In [1]: import numpy as np

In [2]: np.set_printoptions(suppress=True, linewidth=100)

In [3]: E = np.array([[3, 1, 3], [1, 3, 1], [3, 1, 3]])

In [4]: E
Out[4]: 
array([[3, 1, 3],
       [1, 3, 1],
       [3, 1, 3]])

In [5]: np.argsort(-np.linalg.norm(E, axis=0).round(6), kind="stable")[:3]
Out[5]: array([0, 2, 1])

In [6]: w, evecs = np.linalg.eigh(E)

In [7]: np.round(evecs @ np.diag(w) @ evecs.T, 3)
Out[7]: 
array([[3., 1., 3.],
       [1., 3., 1.],
       [3., 1., 3.]])

In [8]: np.round(evecs.T @ evecs, 3) + 0
Out[8]: 
array([[1., 0., 0.],
       [0., 1., 0.],
       [0., 0., 1.]])

In [9]: np.round(np.linalg.svd(E, compute_uv=False), 3) + 0
Out[9]: array([6.562, 2.438, 0.   ])

In [10]: round(w.sum(), 3), np.trace(E)
Out[10]: (np.float64(9.0), np.int64(9))

In [11]: np.round(np.sort(np.abs(np.linalg.eigvals(E))), 3) + 0
Out[11]: array([0.   , 2.438, 6.562])

In [12]: (E + E.T) / 2
Out[12]: 
array([[3., 1., 3.],
       [1., 3., 1.],
       [3., 1., 3.]])

In [13]: (E - E.T) / 2
Out[13]: 
array([[0., 0., 0.],
       [0., 0., 0.],
       [0., 0., 0.]])

In [14]: np.allclose(E, E.T)
Out[14]: True

In [15]: np.trace(E)
Out[15]: np.int64(9)

In [16]: np.round(np.abs(np.linalg.eigvals(E)).max(), 3)
Out[16]: np.float64(6.562)

In [17]: E.shape
Out[17]: (3, 3)

In [18]: np.round(np.linalg.svd(E, compute_uv=False), 3) + 0
Out[18]: array([6.562, 2.438, 0.   ])

In [19]: E - E[0]
Out[19]: 
array([[ 0,  0,  0],
       [-2,  2, -2],
       [ 0,  0,  0]])

In [20]: E.sum(axis=1)
Out[20]: array([7, 5, 7])

In [21]: np.round(E.mean(axis=0), 3)
Out[21]: array([2.333, 1.667, 2.333])

In [22]: np.abs(E).max()
Out[22]: np.int64(3)

In [23]: np.linalg.matrix_rank(E)
Out[23]: np.int64(2)

In [24]: rng = np.random.default_rng(676)

In [25]: ang = rng.uniform(0, 2 * np.pi, 33)

In [26]: q, _ = np.linalg.qr(np.array([[-0.3, 0.9],
    ...:     [0.6, -0.1],
    ...:     [-0.8, 1.0],
    ...:     [0.0, -0.9],
    ...:     [1.0, -1.0],
    ...:     [0.4, 0.6],
    ...:     [0.7, -0.2],
    ...:     [0.3, 0.3],
    ...:     [1.0, 1.1]]))

In [27]: data = 20 * np.c_[np.cos(ang), np.sin(ang)] @ q.T

In [28]: data.round(3)
Out[28]: 
array([[ -6.935,  -1.011,  -6.238,   7.878,   5.61 ,  -6.509,  -0.45 ,  -3.569, -12.772],
       [  2.782,  -6.138,   7.891,   0.304,  -9.948,  -4.317,  -7.133,  -3.187, -10.658],
       [ -5.155,   5.758,  -9.997,   2.41 ,  11.827,   2.053,   6.94 ,   1.942,   6.204],
       [  7.364,  -4.145,  10.922,  -5.603, -12.097,   1.386,  -5.355,   0.106,   0.976],
       [  5.318,   2.891,   3.041,  -7.162,  -1.812,   7.233,   2.71 ,   4.231,  14.899],
       [  7.397,   0.193,   7.383,  -7.934,  -7.025,   6.006,  -0.51 ,   3.182,  11.488],
       [  0.904,   5.491,  -3.601,  -3.864,   5.575,   6.523,   6.049,   4.248,  14.59 ],
       [ -7.759,   3.361, -10.679,   6.436,  11.561,  -2.526,   4.517,  -0.822,  -3.456],
       [  3.887,   4.009,   0.662,  -6.238,   0.905,   7.293,   4.099,   4.43 ,  15.461],
       [  7.928,  -1.512,   9.329,  -7.594,  -9.552,   4.617,  -2.468,   2.197,   8.167],
       [ -6.282,  -1.89 ,  -4.849,   7.652,   3.935,  -6.929,  -1.497,  -3.921, -13.921],
       [ -7.431,  -0.122,  -7.477,   7.932,   7.142,  -5.957,   0.593,  -3.146, -11.367],
       [ -7.932,   2.643, -10.264,   6.999,  10.886,  -3.422,   3.732,  -1.4  ,  -5.445],
       [ -4.307,  -3.715,  -1.332,   6.528,  -0.148,  -7.312,  -3.73 ,  -4.396, -15.379],
       [  6.046,   2.161,   4.385,  -7.546,  -3.385,   7.03 ,   1.823,   4.015,  14.222],
       [ -1.234,  -5.372,   3.166,   4.15 ,  -5.11 ,  -6.656,  -5.883,  -4.3  , -14.794],
       [  7.71 ,  -3.491,  10.736,  -6.315, -11.666,   2.35 ,  -4.658,   0.71 ,   3.069],
       [ -6.599,   4.973, -10.824,   4.354,  12.32 ,   0.09 ,   6.205,   0.793,   2.161],
       [ -0.915,  -5.487,   3.586,   3.874,  -5.559,  -6.528,  -6.043,  -4.25 , -14.597],
       [  1.286,  -6.031,   6.278,   1.831,  -8.356,  -5.377,  -6.866,  -3.727, -12.628],
       [ -5.824,  -2.4  ,  -3.962,   7.437,   2.887,  -7.108,  -2.111,  -4.092, -14.466],
       [ -7.93 ,   1.528,  -9.344,   7.588,   9.573,  -4.601,   2.486,  -2.187,  -8.131],
       [ -3.695,   6.084,  -8.778,   0.692,  10.781,   3.544,   7.162,   2.773,   9.167],
       [  5.117,   3.071,   2.689,  -7.044,  -1.405,   7.265,   2.93 ,   4.275,  15.031],
       [ -5.237,  -2.964,  -2.899,   7.115,   1.647,  -7.247,  -2.8  ,  -4.249, -14.954],
       [ -7.912,   2.772, -10.35 ,   6.91 ,  11.018,  -3.271,   3.873,  -1.301,  -5.106],
       [ -1.438,   6.051,  -6.449,  -1.681,   8.529,   5.28 ,   6.904,   3.68 ,  12.452],
       [ -5.566,  -2.659,  -3.485,   7.301,   2.329,  -7.18 ,  -2.426,  -4.168, -14.706],
       [  3.277,   4.392,  -0.275,  -5.795,   1.954,   7.221,   4.587,   4.45 ,  15.476],
       [  0.581,   5.598,  -4.018,  -3.579,   6.016,   6.383,   6.2  ,   4.191,  14.367],
       [ -5.573,  -2.652,  -3.498,   7.304,   2.343,  -7.179,  -2.418,  -4.167, -14.7  ],
       [ -1.294,   6.032,  -6.287,  -1.823,   8.365,   5.372,   6.868,   3.725,  12.619],
       [  7.876,  -1.204,   9.023,  -7.702,  -9.139,   4.902,  -2.118,   2.393,   8.833]])

In [29]: np.linalg.lstsq(data[:-1].T, data[-1])[2]
Out[29]: np.int32(2)

In [30]: rank = np.linalg.matrix_rank(data)

In [31]: rank
Out[31]: np.int64(2)

In [32]: ns = np.linalg.svd(data)[2][rank:].T

In [33]: np.linalg.matrix_rank(data.T @ data), np.linalg.matrix_rank(data @ data.T)
Out[33]: (np.int64(2), np.int64(2))

In [34]: ns.shape
Out[34]: (9, 7)

In [35]: [int(np.linalg.matrix_rank(np.delete(data, i, axis=0))) for i in range(33)]
Out[35]: 
[2,
 2,
 2,
 2,
 2,
 2,
 2,
 2,
 2,
 2,
 2,
 2,
 2,
 2,
 2,
 2,
 2,
 2,
 2,
 2,
 2,
 2,
 2,
 2,
 2,
 2,
 2,
 2,
 2,
 2,
 2,
 2,
 2]

In [36]: ang = np.radians(120)

In [37]: Rm = np.eye(9)

In [38]: Rm[4, 4] = Rm[7, 7] = np.cos(ang)

In [39]: Rm[4, 7], Rm[7, 4] = -np.sin(ang), np.sin(ang)

In [40]: Rm.round(3)
Out[40]: 
array([[ 1.   ,  0.   ,  0.   ,  0.   ,  0.   ,  0.   ,  0.   ,  0.   ,  0.   ],
       [ 0.   ,  1.   ,  0.   ,  0.   ,  0.   ,  0.   ,  0.   ,  0.   ,  0.   ],
       [ 0.   ,  0.   ,  1.   ,  0.   ,  0.   ,  0.   ,  0.   ,  0.   ,  0.   ],
       [ 0.   ,  0.   ,  0.   ,  1.   ,  0.   ,  0.   ,  0.   ,  0.   ,  0.   ],
       [ 0.   ,  0.   ,  0.   ,  0.   , -0.5  ,  0.   ,  0.   , -0.866,  0.   ],
       [ 0.   ,  0.   ,  0.   ,  0.   ,  0.   ,  1.   ,  0.   ,  0.   ,  0.   ],
       [ 0.   ,  0.   ,  0.   ,  0.   ,  0.   ,  0.   ,  1.   ,  0.   ,  0.   ],
       [ 0.   ,  0.   ,  0.   ,  0.   ,  0.866,  0.   ,  0.   , -0.5  ,  0.   ],
       [ 0.   ,  0.   ,  0.   ,  0.   ,  0.   ,  0.   ,  0.   ,  0.   ,  1.   ]])

In [41]: B = data @ Rm.T

In [42]: np.round(np.linalg.svd(data, compute_uv=False), 3) + 0, np.round(np.linalg.svd(B, compute_uv=False), 3) + 0
Out[42]: 
(array([90.34 , 70.983,  0.   ,  0.   ,  0.   ,  0.   ,  0.   ,  0.   ,  0.   ]),
 array([90.34 , 70.983,  0.   ,  0.   ,  0.   ,  0.   ,  0.   ,  0.   ,  0.   ]))

In [43]: np.allclose(np.linalg.norm(data, axis=1), np.linalg.norm(B, axis=1))
Out[43]: True

In [44]: U, sv, vt = np.linalg.svd(data)

In [45]: evecs = vt[:(sv > 1e-8).sum()]

In [46]: vec = data[16] + -2 * data[6] + rng.integers(2) * np.eye(9)[8]

In [47]: vec.round(3)
Out[47]: array([  5.903, -14.474,  17.938,   1.413, -22.815, -10.696, -16.755,  -7.786, -25.111])

In [48]: np.linalg.matrix_rank(np.vstack([data, vec]))
Out[48]: np.int64(3)

In [49]: np.round(np.diag(evecs.T @ evecs), 3)
Out[49]: array([0.159, 0.094, 0.299, 0.157, 0.38 , 0.134, 0.128, 0.05 , 0.599])

In [50]: np.allclose(evecs.T @ evecs @ vec, vec)
Out[50]: False

In [51]: K = np.array([[1, 1, 1, 1, -1, -1, -1, -1],
    ...:     [1, -1, 1, -1, -1, 1, -1, 1],
    ...:     [1, -1, -1, 1, 1, -1, -1, 1],
    ...:     [1, 1, -1, -1, 1, 1, -1, -1],
    ...:     [1, -1, 1, -1, 1, -1, 1, -1],
    ...:     [1, 1, -1, -1, -1, -1, 1, 1],
    ...:     [1, 1, 1, 1, 1, 1, 1, 1],
    ...:     [1, -1, -1, 1, -1, 1, 1, -1]])

In [52]: f = np.array([2, 0, 1, 0, 0, 0, 0, 2])

In [53]: B = K + np.outer(f, np.eye(8)[7])

In [54]: np.linalg.matrix_rank(np.linalg.inv(B) - np.linalg.inv(K), tol=1e-8)
Out[54]: np.int64(1)

In [55]: np.linalg.matrix_rank(B - K)
Out[55]: np.int64(1)

In [56]: vec = np.array([3, -1, 1, -2, 1, -3, 0, 3])

In [57]: y = K @ vec

In [58]: y
Out[58]: array([ 0,  6,  8, -2,  8,  8,  2, -6])

In [59]: np.round(np.linalg.solve(K, 5 * y), 3)
Out[59]: array([ 15.,  -5.,   5., -10.,   5., -15.,   0.,  15.])

In [60]: q, evecs = np.linalg.qr(K[:, :3])[0], np.linalg.qr(K[:, 3:])[0]

In [61]: sv = np.linalg.svd(q.T @ evecs, compute_uv=False)

In [62]: (sv > 0.9).sum()
Out[62]: np.int64(0)

In [63]: J = np.load("arr.npy")

In [64]: J
Out[64]: 
array([[ -3,  -8,  -1,   0,  -8,  -6,  -5],
       [  5,   0,   7,   8,   0,   2,   3],
       [ -5, -10,  -3,  -2, -10,  -8,  -7],
       [  7,   2,   9,  10,   2,   4,   5],
       [ -6, -11,  -4,  -3, -11,  -9,  -8]])

In [65]: np.abs(np.diag(np.linalg.qr(J)[1])) > 1e-9
Out[65]: array([ True,  True, False, False, False])

In [66]: np.round(J @ np.linalg.pinv(J) @ J, 3) + 0
Out[66]: 
array([[ -3.,  -8.,  -1.,   0.,  -8.,  -6.,  -5.],
       [  5.,   0.,   7.,   8.,   0.,   2.,   3.],
       [ -5., -10.,  -3.,  -2., -10.,  -8.,  -7.],
       [  7.,   2.,   9.,  10.,   2.,   4.,   5.],
       [ -6., -11.,  -4.,  -3., -11.,  -9.,  -8.]])

In [67]: np.linalg.lstsq(J[:-1].T, J[-1])[2]
Out[67]: np.int32(2)

In [68]: rank = np.linalg.matrix_rank(J)

In [69]: rank
Out[69]: np.int64(2)

In [70]: ns = np.linalg.svd(J)[2][rank:].T

In [71]: [int(np.linalg.matrix_rank(J[:, :j + 1])) for j in range(7)]
Out[71]: [1, 2, 2, 2, 2, 2, 2]

In [72]: [int(np.linalg.matrix_rank(np.delete(J, i, axis=0))) for i in range(5)]
Out[72]: [2, 2, 2, 2, 2]

In [73]: np.linalg.matrix_rank(J.T @ J), np.linalg.matrix_rank(J @ J.T)
Out[73]: (np.int64(2), np.int64(2))

In [74]: ns.shape
Out[74]: (7, 5)

In [75]: np.allclose(J @ ns, 0)
Out[75]: True

In [76]: [int(np.linalg.matrix_rank(J[:i])) for i in range(1, len(J) + 1)]
Out[76]: [1, 2, 2, 2, 2]

In [77]: f = np.array([1, 2])

In [78]: np.polyval(f, J[0])
Out[78]: array([-1, -6,  1,  2, -6, -4, -3])

In [79]: np.cross(J[0, :3], J[3, :3])
Out[79]: array([-70,  20,  50])

In [80]: U, sv, vt = np.linalg.svd(J)

In [81]: np.argmax(sv[:-1] / (sv[1:] + 1e-6)) + 1
Out[81]: np.int64(2)

In [82]: sv.round(3) + 0
Out[82]: array([34.085, 16.317,  0.   ,  0.   ,  0.   ])

In [83]: B = U[:, :2] @ np.diag(sv[:2]) @ vt[:2]

In [84]: np.round(np.abs(J - B).max(), 3)
Out[84]: np.float64(0.0)

In [85]: np.round(np.linalg.norm(J - B) / np.linalg.norm(J), 3)
Out[85]: np.float64(0.0)

In [86]: B.round(3) + 0
Out[86]: 
array([[ -3.,  -8.,  -1.,   0.,  -8.,  -6.,  -5.],
       [  5.,   0.,   7.,   8.,   0.,   2.,   3.],
       [ -5., -10.,  -3.,  -2., -10.,  -8.,  -7.],
       [  7.,   2.,   9.,  10.,   2.,   4.,   5.],
       [ -6., -11.,  -4.,  -3., -11.,  -9.,  -8.]])

In [87]: U, sv, vt = np.linalg.svd(J)

In [88]: evecs = vt[:(sv > 1e-8).sum()]

In [89]: vec = J[3] + 4 * J[2] + rng.integers(2) * np.eye(7)[6]

In [90]: vec
Out[90]: array([-13., -38.,  -3.,   2., -38., -28., -23.])

In [91]: np.linalg.matrix_rank(np.vstack([J, vec]))
Out[91]: np.int64(2)

In [92]: np.allclose(evecs.T @ evecs @ vec, vec)
Out[92]: True

In [93]: np.round(np.diag(evecs.T @ evecs), 3)
Out[93]: array([0.176, 0.35 , 0.333, 0.461, 0.35 , 0.183, 0.148])

In [94]: B = np.array([[2, 1, -2, 2, 0, 2, -1],
    ...:     [-1, -1, -2, 1, -2, 2, -1],
    ...:     [0, 1, 2, 2, -2, 1, -1],
    ...:     [0, -2, 1, 0, -1, 1, 1],
    ...:     [2, 2, 1, 1, 2, 1, 1],
    ...:     [0, -2, -1, 1, 0, 2, 0],
    ...:     [0, 0, -2, 1, 2, 0, -2]])

In [95]: B[-1] = B[0]

In [96]: A = B + 0.1 * np.eye(7)

In [97]: A
Out[97]: 
array([[ 2.1,  1. , -2. ,  2. ,  0. ,  2. , -1. ],
       [-1. , -0.9, -2. ,  1. , -2. ,  2. , -1. ],
       [ 0. ,  1. ,  2.1,  2. , -2. ,  1. , -1. ],
       [ 0. , -2. ,  1. ,  0.1, -1. ,  1. ,  1. ],
       [ 2. ,  2. ,  1. ,  1. ,  2.1,  1. ,  1. ],
       [ 0. , -2. , -1. ,  1. ,  0. ,  2.1,  0. ],
       [ 2. ,  1. , -2. ,  2. ,  0. ,  2. , -0.9]])

In [98]: (A + A.T) / 2
Out[98]: 
array([[ 2.1,  0. , -1. ,  1. ,  1. ,  1. ,  0.5],
       [ 0. , -0.9, -0.5, -0.5,  0. ,  0. ,  0. ],
       [-1. , -0.5,  2.1,  1.5, -0.5,  0. , -1.5],
       [ 1. , -0.5,  1.5,  0.1,  0. ,  1. ,  1.5],
       [ 1. ,  0. , -0.5,  0. ,  2.1,  0.5,  0.5],
       [ 1. ,  0. ,  0. ,  1. ,  0.5,  2.1,  1. ],
       [ 0.5,  0. , -1.5,  1.5,  0.5,  1. , -0.9]])

In [99]: np.round(np.sort(np.abs(np.linalg.eigvals(A))), 3)
Out[99]: array([0.1  , 0.975, 1.007, 2.409, 4.075, 4.075, 4.324])

In [100]: round(float(np.abs(np.linalg.eigvals(A)).max()), 3)
Out[100]: 4.324

In [101]: assert A == A.T
Traceback (most recent call last):
  Cell In[101], line 1
    assert A == A.T
ValueError: The truth value of an array with more than one element is ambiguous. Use a.any() or a.all()


In [102]: round(np.trace(A), 3)
Out[102]: np.float64(6.7)
